In [1]: import numpy as np

In [2]: import numpy.linalg as la

In [3]: np.set_printoptions(suppress=True, linewidth=200)

In [4]: A = np.loadtxt("mat.csv", delimiter=",")

In [5]: A
Out[5]: 
array([[43.,  1.,  0.],
       [ 1., 20.,  3.],
       [ 1.,  3.,  0.]])

In [6]: cov = A.T @ A

In [7]: np.round(la.svd(A, compute_uv=False) ** 2, 2)
Out[7]: array([1854.03,  415.77,    0.19])

In [8]: np.diag(cov)
Out[8]: array([1851.,  410.,    9.])

In [9]: (A @ A.T).shape
Out[9]: (3, 3)

In [10]: np.allclose(cov, cov.T)
Out[10]: True

In [11]: np.trace(cov), (A ** 2).sum()
Out[11]: (np.float64(2270.0), np.float64(2270.0))

In [12]: cov
Out[12]: 
array([[1851.,   66.,    3.],
       [  66.,  410.,   60.],
       [   3.,   60.,    9.]])

In [13]: E = np.loadtxt("case9.csv", delimiter=",")

In [14]: E
Out[14]: 
array([[1., 0., 0., 0.],
       [0., 0., 0., 1.],
       [0., 1., 0., 0.],
       [0., 0., 1., 0.]])

In [15]: round(la.det(E), 2)
Out[15]: np.float64(1.0)

In [16]: E @ E
Out[16]: 
array([[1., 0., 0., 0.],
       [0., 0., 1., 0.],
       [0., 0., 0., 1.],
       [0., 1., 0., 0.]])

In [17]: (E != 0).astype(int)
Out[17]: 
array([[1, 0, 0, 0],
       [0, 0, 0, 1],
       [0, 1, 0, 0],
       [0, 0, 1, 0]])

In [18]: np.round(np.sort(la.eigvals(E).real), 2)
Out[18]: array([-0.5, -0.5,  1. ,  1. ])

In [19]: (la.matrix_power((E != 0) + (E.T != 0) + np.eye(4), 4) > 0).astype(int)
Out[19]: 
array([[1, 0, 0, 0],
       [0, 1, 1, 1],
       [0, 1, 1, 1],
       [0, 1, 1, 1]])

In [20]: P = np.triu(np.array([[1, -2, -1, 2], [2, -1, -1, -3], [-1, -2, -1, 0], [2, -1, -2, -1]]), 1) + np.eye(4)

In [21]: Y = P @ E @ la.inv(P)

In [22]: la.matrix_rank(Y)
Out[22]: np.int64(4)

In [23]: round(la.det(Y), 2)
Out[23]: np.float64(1.0)

In [24]: np.round(np.poly(Y), 2) + 0
Out[24]: array([ 1., -1.,  0., -1.,  1.])

In [25]: Q = E.astype(float).copy()

In [26]: for j in range(4):
    ...:     Q[:, j] -= Q[:, :j] @ (Q[:, :j].T @ Q[:, j])
    ...:     Q[:, j] /= la.norm(Q[:, j])
    ...: 

In [27]: Q.T @ E
Out[27]: 
array([[1., 0., 0., 0.],
       [0., 1., 0., 0.],
       [0., 0., 1., 0.],
       [0., 0., 0., 1.]])

In [28]: Uu, s = la.svd(E)
Traceback (most recent call last):
  Cell In[28], line 1
    Uu, s = la.svd(E)
ValueError: too many values to unpack (expected 2)


In [29]: Uu, s, vt = la.svd(E, full_matrices=False)

In [30]: Uu.shape, s.shape, vt.shape
Out[30]: ((4, 4), (4,), (4, 4))

In [31]: Uu.T @ E @ vt.T
Out[31]: 
array([[1., 0., 0., 0.],
       [0., 1., 0., 0.],
       [0., 0., 1., 0.],
       [0., 0., 0., 1.]])

In [32]: (s > 1e-8).sum()
Out[32]: np.int64(4)

In [33]: np.round(la.pinv(E), 2)
Out[33]: 
array([[1., 0., 0., 0.],
       [0., 0., 1., 0.],
       [0., 0., 0., 1.],
       [0., 1., 0., 0.]])

In [34]: E @ E.T
Out[34]: 
array([[1., 0., 0., 0.],
       [0., 1., 0., 0.],
       [0., 0., 1., 0.],
       [0., 0., 0., 1.]])

In [35]: np.round(la.svd(E, compute_uv=False), 2)
Out[35]: array([1., 1., 1., 1.])

In [36]: M = np.array([[-2.71, 0.43, 0.28],
    ...:     [-2.8, 0.4, 0.3],
    ...:     [-1.1, 0.1, 0.2],
    ...:     [-0.2, -0.6, 0.3]])

In [37]: # column 0 dominates

In [38]: Uu, s, vt = la.svd(M)

In [39]: s.round(2)
Out[39]: array([4.12, 0.69, 0.05])

In [40]: Y = Uu[:, :2] @ np.diag(s[:2]) @ vt[:2]

In [41]: la.matrix_rank(Y)
Out[41]: np.int64(2)

In [42]: np.round(la.norm(M - Y) / la.norm(M), 2)
Out[42]: np.float64(0.01)

In [43]: rng = np.random.default_rng(6690)

In [44]: Y = M + rng.integers(-2, 3, (4, 2)) @ rng.integers(-2, 3, (2, 3))

In [45]: Y
Out[45]: 
array([[-5.71, -1.57,  6.28],
       [-4.8 ,  0.4 , -3.7 ],
       [-3.1 , -0.9 ,  2.2 ],
       [-3.2 , -1.6 ,  0.3 ]])

In [46]: Y - M
Out[46]: 
array([[-3., -2.,  6.],
       [-2.,  0., -4.],
       [-2., -1.,  2.],
       [-3., -1.,  0.]])

In [47]: np.round(la.svd(Y - M, compute_uv=False), 2) + 0
Out[47]: array([8.15, 4.65, 0.  ])

In [48]: np.abs(Y - M).sum(axis=1)
Out[48]: array([11.,  6.,  5.,  4.])

In [49]: lab = rng.permutation(3)

In [50]: Y = M[:, lab] * rng.choice([-1, 1], 3)

In [51]: Y
Out[51]: 
array([[ 0.28, -2.71, -0.43],
       [ 0.3 , -2.8 , -0.4 ],
       [ 0.2 , -1.1 , -0.1 ],
       [ 0.3 , -0.2 ,  0.6 ]])

In [52]: Uu, _, vt = la.svd(M.T @ Y)

In [53]: lab
Out[53]: array([2, 0, 1])

In [54]: np.round(la.lstsq(M, Y)[0], 2) + 0
Out[54]: 
array([[ 0.,  1.,  0.],
       [ 0.,  0., -1.],
       [ 1.,  0.,  0.]])

In [55]: np.round(Uu @ vt, 2) + 0
Out[55]: 
array([[ 0.,  1.,  0.],
       [ 0.,  0., -1.],
       [ 1.,  0.,  0.]])

In [56]: Y = np.c_[M[:, :1] @ np.array([[2]]), np.array([3, -1, 3, -2])]

In [57]: Y
Out[57]: 
array([[-5.42,  3.  ],
       [-5.6 , -1.  ],
       [-2.2 ,  3.  ],
       [-0.4 , -2.  ]])

In [58]: np.round(la.norm(la.qr(M)[0].T @ Y, axis=0) ** 2 / ((Y ** 2).sum(axis=0) + 1e-12), 2)
Out[58]: array([1.  , 0.75])

In [59]: vec = np.array([1, 4])

In [60]: rhs = Y @ vec

In [61]: np.round(la.lstsq(Y, rhs)[0], 2)
Out[61]: array([1., 4.])

In [62]: rhs
Out[62]: array([ 6.58, -9.6 ,  9.8 , -8.4 ])

In [63]: np.round(la.solve(Y.T @ Y, Y.T @ rhs), 2)
Out[63]: array([1., 4.])

In [64]: rhs = rhs + 0.02 * rng.normal(size=4)

In [65]: rhs.round(2)
Out[65]: array([ 6.57, -9.63,  9.85, -8.38])

In [66]: coef, *_ = la.lstsq(Y, rhs)

In [67]: coef.round()
Out[67]: array([1., 4.])

In [68]: np.round(la.norm(rhs - Y @ coef), 2)
Out[68]: np.float64(0.05)

In [69]: m1 = np.load("m.npy")

In [70]: m1
Out[70]: 
array([[0, 0, 0, 1],
       [0, 1, 0, 0],
       [0, 0, 1, 0],
       [1, 0, 0, 0]])

In [71]: P = np.triu(np.array([[-2, -1, -1, -1], [2, -2, 0, 1], [-1, -2, 1, 1], [2, -1, -1, 1]]), 1) + np.eye(4)

In [72]: Y = P @ m1 @ la.inv(P)

In [73]: Y
Out[73]: 
array([[-1., -2., -2.,  4.],
       [ 1.,  2.,  1., -2.],
       [ 1.,  1.,  2., -2.],
       [ 1.,  1.,  1., -1.]])

In [74]: round(float(la.det(Y)), 2)
Out[74]: -1.0

In [75]: np.trace(Y), np.trace(m1)
Out[75]: (np.float64(2.0), np.int64(2))

In [76]: la.matrix_rank(Y)
Out[76]: np.int64(4)

In [77]: u = np.array([-2, 3, 2, -3])

In [78]: Y = m1 + np.outer(u, np.eye(4)[0])

In [79]: Y
Out[79]: 
array([[-2.,  0.,  0.,  1.],
       [ 3.,  1.,  0.,  0.],
       [ 2.,  0.,  1.,  0.],
       [-2.,  0.,  0.,  0.]])

In [80]: round(float(la.det(Y) / la.det(m1)), 2), round(1 + la.solve(m1, u)[0], 2)
Out[80]: (-2.0, np.float64(-2.0))

In [81]: la.matrix_rank(la.inv(Y) - la.inv(m1), tol=1e-8)
Out[81]: np.int64(1)

In [82]: w, V = la.eig(m1)

In [83]: np.prod(w)
Out[83]: np.float64(-1.0)

In [84]: np.round(np.sort(la.eigvals(m1 @ m1)), 2)
Out[84]: array([1., 1., 1., 1.])

In [85]: X = np.load("run14.npy")

In [86]: X
Out[86]: 
array([[ -0.74,   7.72,   0.17],
       [  0.15,   4.8 ,   0.36],
       [  1.93,   5.83,  -3.49],
       [  4.98,   0.33,   1.19],
       [ -4.58,  12.58,   0.57],
       [ -0.17,  -8.54,   3.74],
       [  1.66,  -1.  ,  -3.44],
       [ -5.04,   2.99,   1.87],
       [  6.43,  -0.71,  -1.83],
       [  1.08,  -3.92,  -0.11],
       [  0.8 ,   2.16,  -5.15],
       [ -0.25,   3.27,  -1.46],
       [ -3.48,   4.39,  -0.8 ],
       [  0.91,   6.26,  -3.95],
       [ -2.12,   4.61,   2.68],
       [ -2.18,   5.85,   0.6 ],
       [  0.07, -11.38,   6.65],
       [ -0.16,   2.9 ,  -0.38],
       [ -2.22,   5.02,   2.02],
       [  0.49,   3.99,   2.81],
       [  0.47,   1.67,  -0.93],
       [  0.44,  -4.38,   3.65],
       [ -0.51,   1.6 ,  -0.55],
       [  0.3 ,   1.45,   1.23]])

In [87]: la.matrix_rank(A, rtol=0.1)
Out[87]: np.int64(2)

In [88]: np.round(np.abs(la.svd(A)[2][-1]), 2) + 0
Out[88]: array([0.  , 0.15, 0.99])

In [89]: [round(float(x), 2) for x in la.svd(A, compute_uv=False)[:3]]
Out[89]: [43.06, 20.39, 0.44]

In [90]: np.argsort(-la.norm(A, axis=0).round(6), kind="stable")[:3]
Out[90]: array([0, 1, 2])

In [91]: Xc = X - X.mean(axis=0)

In [92]: Uu, s, vt = la.svd(Xc, full_matrices=False)

In [93]: (np.sign(Uu[:, 0]) == np.sign(Uu[0, 0])).astype(int)
Out[93]: array([1, 1, 1, 0, 1, 0, 0, 1, 0, 0, 1, 1, 1, 1, 1, 1, 0, 1, 1, 1, 0, 0, 0, 0])

In [94]: la.matrix_rank(Xc)
Out[94]: np.int64(3)

In [95]: s.round(2)
Out[95]: array([25.97, 14.21,  7.62])

In [96]: np.round(s ** 2 / (s ** 2).sum(), 2)
Out[96]: array([0.72, 0.22, 0.06])

In [97]: np.round(vt[0] * np.sign(vt[0, np.abs(vt[0]).argmax()]), 2)
Out[97]: array([-0.18,  0.95, -0.25])

In [98]: np.round(Xc.mean(axis=0), 2) + 0
Out[98]: array([0., 0., 0.])

In [99]: cent = X[[8, 16]].astype(float)

In [100]: for _ in range(7):
     ...:     lab = la.norm(X[:, None] - cent, axis=-1).argmin(axis=1)
     ...:     cent = np.array([X[lab == j].mean(axis=0) for j in range(2)])
     ...: 

In [101]: lab
Out[101]: array([0, 0, 0, 0, 0, 1, 0, 0, 0, 1, 0, 0, 0, 0, 0, 0, 1, 0, 0, 0, 0, 1, 0, 0])

In [102]: np.bincount(lab)
Out[102]: array([20,  4])

In [103]: np.round(cent[1] - cent[0], 2)
Out[103]: array([  0.51, -10.84,   3.91])

In [104]: cent.round(2)
Out[104]: 
array([[-0.16,  3.79, -0.42],
       [ 0.36, -7.06,  3.48]])

In [105]: mat = np.loadtxt("sample10.csv", delimiter=",")

In [106]: mat
Out[106]: 
array([[1., 0., 0., 0.],
       [0., 4., 0., 0.],
       [0., 1., 3., 0.],
       [5., 0., 5., 2.]])

In [107]: # triangular, det is the product of the diagonal

In [108]: w, V = la.eig(mat)

In [109]: np.round(np.sort(la.eigvals(mat @ mat)), 2)
Out[109]: array([ 1.,  4.,  9., 16.])

In [110]: np.round(np.sort(la.eigvals(mat.T)), 2)
Out[110]: array([1., 2., 3., 4.])

In [111]: np.round(np.sort(la.eigvals(la.inv(mat))), 2)
Out[111]: array([0.25, 0.33, 0.5 , 1.  ])

In [112]: np.prod(w)
Out[112]: np.float64(24.0)

In [113]: mat @ V[:, 0] - w[0] * V[:, 0]
Out[113]: array([0., 0., 0., 0.])

In [114]: np.round(np.sort(la.eigvals(mat)), 2)
Out[114]: array([1., 2., 3., 4.])

In [115]: data = np.array([[3, 0, 2], [1, 0, 3], [1, 3, 3]])

In [116]: data[2] = data[1]

In [117]: data
Out[117]: 
array([[3, 0, 2],
       [1, 0, 3],
       [1, 0, 3]])

In [118]: # rank 2

In [119]: np.allclose(data[:-1].T @ la.lstsq(data[:-1].T, data[-1])[0], data[-1])
Out[119]: True

In [120]: round(float(np.trace(la.pinv(data) @ data)), 2)
Out[120]: 2.0

In [121]: la.lstsq(data[:-1].T, data[-1])[2]
Out[121]: np.int32(2)

In [122]: np.abs(np.diag(la.qr(data)[1])) > 1e-9
Out[122]: array([ True, False,  True])

In [123]: theta = np.radians(131)

In [124]: R = np.eye(3)

In [125]: R[2, 2] = R[1, 1] = np.cos(theta)

In [126]: R[2, 1], R[1, 2] = -np.sin(theta), np.sin(theta)

In [127]: R.round(2)
Out[127]: 
array([[ 1.  ,  0.  ,  0.  ],
       [ 0.  , -0.66,  0.75],
       [ 0.  , -0.75, -0.66]])

In [128]: Y = data @ R.T

In [129]: np.allclose(data @ data.T, Y @ Y.T)
Out[129]: True

In [130]: np.round(np.abs(Y - data).max(axis=0), 2)
Out[130]: array([0.  , 2.26, 4.97])

In [131]: np.round(la.det(R), 2), round(np.trace(R), 2)
Out[131]: (np.float64(1.0), np.float64(-0.31))

In [132]: Y.round(2)
Out[132]: 
array([[ 3.  ,  1.51, -1.31],
       [ 1.  ,  2.26, -1.97],
       [ 1.  ,  2.26, -1.97]])

In [133]: np.round(la.svd(data, compute_uv=False), 2), np.round(la.svd(Y, compute_uv=False), 2) + 0
Out[133]: (array([5.45, 1.82, 0.  ]), array([5.45, 1.82, 0.  ]))

In [134]: np.allclose(la.norm(data, axis=1), la.norm(Y, axis=1))
Out[134]: True

In [135]: Uu, s, vt = la.svd(data)

In [136]: np.argmax(s[:-1] / (s[1:] + 1e-6)) + 1
Out[136]: np.int64(2)

In [137]: s.round(2)
Out[137]: array([5.45, 1.82, 0.  ])

In [138]: Y = Uu[:, :2] @ np.diag(s[:2]) @ vt[:2]

In [139]: np.round(la.norm(data - Y) / la.norm(data), 2)
Out[139]: np.float64(0.0)

In [140]: np.round(la.norm(data - Y, 2), 2), s[2]
Out[140]: (np.float64(0.0), np.float64(0.0))

In [141]: la.matrix_rank(data, rtol=0.05)
Out[141]: np.int64(2)

In [142]: np.round(np.abs(data - Y).max(), 2)
Out[142]: np.float64(0.0)

In [143]: Uu, s, vt = la.svd(data, full_matrices=False)

In [144]: np.round(Uu.T @ Uu, 2) + 0
Out[144]: 
array([[1., 0., 0.],
       [0., 1., 0.],
       [0., 0., 1.]])

In [145]: np.round(np.sqrt((s ** 2).sum()), 2), round(la.norm(data), 2)
Out[145]: (np.float64(5.74), np.float64(5.74))

In [146]: np.round(np.abs(vt[0]), 2)
Out[146]: array([0.54, 0.  , 0.84])

In [147]: np.allclose(Uu * s @ vt, data)
Out[147]: True

In [148]: np.round(vt @ vt.T, 2) + 0
Out[148]: 
array([[1., 0., 0.],
       [0., 1., 0.],
       [0., 0., 1.]])

In [149]: (s > 1e-8).sum()
Out[149]: np.int64(2)

In [150]: J = np.load("dump.npy")

In [151]: J
Out[151]: 
array([[ 0,  0,  0, -6,  6,  2],
       [ 0,  0,  0,  0,  0, -2],
       [ 0,  0,  0, -4,  0, -6],
       [-3,  3,  1, -6,  6,  2],
       [ 0,  0, -1,  0,  0, -2],
       [-2,  0, -3, -4,  0, -6]])

In [152]: Uu, s = la.svd(J)
Traceback (most recent call last):
  Cell In[152], line 1
    Uu, s = la.svd(J)
ValueError: too many values to unpack (expected 2)


In [153]: Uu, s, vt = la.svd(J, full_matrices=False)

In [154]: np.round(s / s[0], 2)
Out[154]: array([1.  , 0.79, 0.23, 0.19, 0.08, 0.02])

In [155]: (s > 1e-8).sum()
Out[155]: np.int64(6)

In [156]: np.round(Uu.T @ J @ vt.T, 2) + 0
Out[156]: 
array([[13.14,  0.  ,  0.  ,  0.  ,  0.  ,  0.  ],
       [ 0.  , 10.37,  0.  ,  0.  ,  0.  ,  0.  ],
       [ 0.  ,  0.  ,  3.08,  0.  ,  0.  ,  0.  ],
       [ 0.  ,  0.  ,  0.  ,  2.43,  0.  ,  0.  ],
       [ 0.  ,  0.  ,  0.  ,  0.  ,  1.1 ,  0.  ],
       [ 0.  ,  0.  ,  0.  ,  0.  ,  0.  ,  0.26]])

In [157]: np.round(Uu.T @ Uu, 2) + 0
Out[157]: 
array([[1., 0., 0., 0., 0., 0.],
       [0., 1., 0., 0., 0., 0.],
       [0., 0., 1., 0., 0., 0.],
       [0., 0., 0., 1., 0., 0.],
       [0., 0., 0., 0., 1., 0.],
       [0., 0., 0., 0., 0., 1.]])

In [158]: np.round(np.sqrt((s ** 2).sum()), 2), round(la.norm(J), 2)
Out[158]: (np.float64(17.23), np.float64(17.23))

In [159]: np.abs(Uu[:, 0]).round(6).argmax()
Out[159]: np.int64(3)

In [160]: u = np.array([0, 0, 2, 0, 2, 0])

In [161]: Y = J + np.outer(u, np.eye(6)[4])

In [162]: la.matrix_rank(la.inv(Y) - la.inv(J), tol=1e-8)
Out[162]: np.int64(1)

In [163]: round(la.det(Y) / la.det(J), 2), np.round(1 + la.solve(J, u)[4], 2)
Out[163]: (np.float64(0.5), np.float64(0.5))

In [164]: la.matrix_rank(Y - J)
Out[164]: np.int64(1)
